$ ipython --no-banner

In [1]: import numpy as np

In [2]: np.set_printoptions(precision=2, suppress=True, linewidth=160)

In [3]: J = np.load("w.npy")

In [4]: J
Out[4]: 
array([[5, 1, 0],
       [0, 0, 0],
       [0, 0, 0],
       [0, 0, 0],
       [3, 0, 0],
       [0, 0, 2],
       [0, 0, 1],
       [0, 0, 0],
       [0, 0, 2],
       [0, 0, 0],
       [0, 0, 1]])

In [5]: Xs = J - J.mean(axis=0)

In [6]: left, sigma, Vh = np.linalg.svd(Xs, full_matrices=False)

In [7]: np.abs(left[:, 0]).argmax()
Out[7]: np.int64(0)

In [8]: sigma ** 2 / (sigma ** 2).sum()
Out[8]: array([0.83, 0.16, 0.01])

In [9]: np.round(Xs.mean(axis=0), 2) + 0
Out[9]: array([0., 0., 0.])

In [10]: np.linalg.matrix_rank(Xs)
Out[10]: np.int64(3)

In [11]: sigma
Out[11]: array([5.45, 2.43, 0.5 ])

In [12]: Vh[0] * np.sign(Vh[0, np.abs(Vh[0]).argmax()])
Out[12]: array([ 0.97,  0.15, -0.19])

In [13]: Xs = (J - J.mean(axis=0)) / J.std(axis=0)

In [14]: Xs.std(axis=0)
Out[14]: array([1., 1., 1.])

In [15]: np.argwhere(np.abs(Xs) > 2)
Out[15]: 
array([[0, 0],
       [0, 1]])

In [16]: beta = np.linalg.lstsq(np.delete(Xs, 0, axis=1), Xs[:, 0])[0]

In [17]: round(float(1 - np.var(Xs[:, 0] - np.delete(Xs, 0, axis=1) @ beta)), 2)
Out[17]: 0.73

In [18]: F = np.loadtxt("mat.csv", delimiter=",")

In [19]: F
Out[19]: 
array([[ 0.84, -0.17, -1.87, -2.18],
       [-0.28,  2.81, -0.9 ,  0.45],
       [-1.96,  0.49,  1.23, -1.85],
       [-2.1 , -0.9 , -1.78,  0.79]])

In [20]: vec = np.array([2, 2, -1, -2])

In [21]: target = F @ vec

In [22]: beta, lr = np.zeros(4), 1 / np.linalg.norm(F, 2) ** 2

In [23]: for i in range(150):
    ...:     beta -= lr * F.T @ (F @ beta - target)
    ...:     if i % 50 == 0: print(i, round(np.linalg.norm(F @ beta - target), 2))
    ...: 
0 0.0
50 0.0
100 0.0

In [24]: beta
Out[24]: array([ 2.,  2., -1., -2.])

In [25]: O = F.astype(float).copy()

In [26]: for j in range(4):
    ...:     O[:, j] -= O[:, :j] @ (O[:, :j].T @ O[:, j])
    ...:     O[:, j] /= np.linalg.norm(O[:, j])
    ...: 

In [27]: np.round(O.T @ F, 2) + 0
Out[27]: 
array([[3., 0., 0., 0.],
       [0., 3., 0., 0.],
       [0., 0., 3., 0.],
       [0., 0., 0., 3.]])

In [28]: O
Out[28]: 
array([[ 0.28, -0.06, -0.62, -0.73],
       [-0.09,  0.94, -0.3 ,  0.15],
       [-0.65,  0.16,  0.41, -0.62],
       [-0.7 , -0.3 , -0.59,  0.26]])

In [29]: P = np.triu(np.array([[-1, 1, 0, 1], [1, -2, 1, -2], [2, 1, 1, -1], [2, -2, 1, -1]]), 1) + np.eye(4)

In [30]: out = P @ O @ np.linalg.inv(P)

In [31]: P @ O - O @ P
Out[31]: 
array([[-0.79,  0.36, -0.84, -0.6 ],
       [ 0.75,  0.86,  0.66,  0.53],
       [ 0.7 ,  0.95,  0.43,  1.13],
       [ 0.  ,  0.7 ,  0.3 , -0.5 ]])

In [32]: out
Out[32]: 
array([[-0.51,  1.09, -2.61, -0.23],
       [ 0.65,  1.05,  0.24,  0.7 ],
       [ 0.05,  0.42,  0.58,  0.5 ],
       [-0.7 ,  0.4 , -0.99,  0.77]])
